% ipython --no-banner

In [1]: import numpy as np

In [2]: import numpy.linalg as la

In [3]: np.set_printoptions(precision=3, suppress=True, linewidth=120)

In [4]: data = np.array([[4, 9, 3, 8], [8, 4, 9, 3], [3, 8, 4, 9], [9, 3, 8, 4]])

In [5]: print(data @ np.ones(4))
[24. 24. 24. 24.]

In [6]: print(np.allclose(data @ data.T, data.T @ data))
True

In [7]: print(np.fft.fft(data[0]))
[ 24.+0.j   1.-1.j -10.+0.j   1.+1.j]

In [8]: print((data @ data)[0])
[169 120 169 118]

In [9]: Y = la.invert(data)
---------------------------------------------------------------------------
AttributeError                            Traceback (most recent call last)
Cell In[9], line 1
----> 1 Y = la.invert(data)

AttributeError: module 'numpy.linalg' has no attribute 'invert'

In [10]: Y = la.inv(data)

In [11]: print(la.inv(Y))
[[4. 9. 3. 8.]
 [8. 4. 9. 3.]
 [3. 8. 4. 9.]
 [9. 3. 8. 4.]]

In [12]: print(np.round(la.slogdet(data)[0], 3))
-1.0

In [13]: print(round(float(la.det(data) * la.det(Y)), 3))
1.0

In [14]: print(la.det(data) * Y)
[[-113.  103.  127. -137.]
 [-137. -113.  103.  127.]
 [ 127. -137. -113.  103.]
 [ 103.  127. -137. -113.]]

In [15]: print((np.abs(Y) > 1e-9).astype(int))
[[1 1 1 1]
 [1 1 1 1]
 [1 1 1 1]
 [1 1 1 1]]

In [16]: print(round(la.cond(data), 3))
16.971

In [17]: print(Y)
[[ 0.235 -0.215 -0.265  0.285]
 [ 0.285  0.235 -0.215 -0.265]
 [-0.265  0.285  0.235 -0.215]
 [-0.215 -0.265  0.285  0.235]]

In [18]: M = np.loadtxt("test2.csv", delimiter=",")

In [19]: print(M)
[[ 0.933 -1.028  3.019  2.935 -1.905  1.031  1.039 -0.004 -0.059  1.004  3.008  3.005  1.045]
 [ 0.9   -0.916  3.086  3.015 -2.134  1.047  1.007  0.061 -0.001  0.966  3.038  2.983  0.986]
 [ 1.018 -1.126  2.979  3.013 -1.978  0.974  0.982 -0.084  0.071  1.009  3.023  3.074  1.002]
 [ 1.003 -0.953  3.019  2.955 -2.145  1.012  0.981 -0.078 -0.037  0.926  2.963  3.021  0.975]
 [ 0.883 -1.058  2.858  3.005 -2.03   1.044  1.071  0.001  0.006  1.012  2.987  3.002  1.018]
 [ 1.079 -1.053  3.019  3.009 -1.953  1.024  1.005  0.055 -0.038  1.092  3.03   2.949  1.064]
 [ 1.005 -0.961  2.928  3.045 -1.994  1.089  0.975  0.023 -0.091  0.986  2.928  3.028  1.032]
 [ 0.994 -0.983  3.055  2.993 -1.933  0.989  1.023  0.002  0.007  1.006  2.986  2.932  0.953]
 [-0.948  3.061  1.953 -1.939  0.086 -3.095 -2.03  -3.04   3.083 -2.989  0.072 -0.979 -3.059]
 [-1.067  2.996  2.049 -1.975  0.028 -2.962 -1.975 -2.994  2.97  -2.985 -0.039 -0.942 -2.983]
 [-1.048  2.988  1.981 -1.902  0.023 -3.088 -1.999 -2.971  3.071 -2.9   -0.058 -1.055 -3.041]
 [-1.011  2.935  1.958 -2.023 -0.03  -2.954 -1.988 -2.95   3.039 -2.97   0.004 -0.993 -3.086]
 [-1.062  2.981  1.98  -1.966 -0.063 -2.964 -1.993 -2.974  3.116 -2.989 -0.045 -0.997 -2.946]
 [-1.049  2.99   1.994 -2.014 -0.001 -3.055 -2.031 -3.057  2.917 -3.03   0.062 -0.927 -3.073]
 [-0.831  2.971  2.071 -2.014 -0.018 -3.007 -1.971 -2.912  2.984 -3.031  0.052 -1.01  -3.014]
 [-0.874  3.028  2.022 -2.01   0.024 -3.038 -2.04  -2.958  3.044 -2.972 -0.024 -1.016 -2.954]
 [ 1.004 -1.023 -2.059 -0.032 -1.086 -3.008  1.036 -1.012  0.967 -0.038  1.971 -2.016 -1.008]
 [ 1.055 -0.997 -1.998  0.002 -0.983 -3.047  1.053 -0.988  1.01  -0.096  2.06  -2.054 -1.028]
 [ 0.94  -1.001 -1.932  0.068 -1.056 -3.035  0.972 -1.02   0.955 -0.009  2.038 -1.996 -1.013]
 [ 1.01  -1.027 -2.034  0.005 -1.016 -2.945  0.86  -0.998  0.933  0.035  2.017 -1.991 -1.054]
 [ 1.03  -0.952 -1.951  0.036 -1.039 -2.977  0.992 -0.931  1.004  0.058  2.036 -1.925 -0.975]
 [ 0.922 -1.029 -2.06   0.026 -0.984 -3.011  1.001 -0.985  1.017  0.05   2.005 -1.982 -0.979]
 [ 0.944 -1.025 -1.988 -0.037 -1.002 -3.006  0.842 -0.982  1.067 -0.029  2.039 -2.029 -1.016]
 [ 1.052 -0.947 -2.038 -0.051 -0.991 -2.952  0.973 -1.011  0.973 -0.067  1.92  -1.923 -0.906]]

In [20]: U, s, Vt = la.svd(M, full_matrices=False)

In [21]: print(U.shape, s.shape, Vt.shape)
(24, 13) (13,) (13, 13)

In [22]: print(np.abs(U[:, 0]).round(6).argmax())
8

In [23]: print((s > 1e-8).sum())
13

In [24]: print(s / s[0])
[1.    0.667 0.562 0.014 0.013 0.011 0.01  0.009 0.008 0.006 0.006 0.004 0.002]
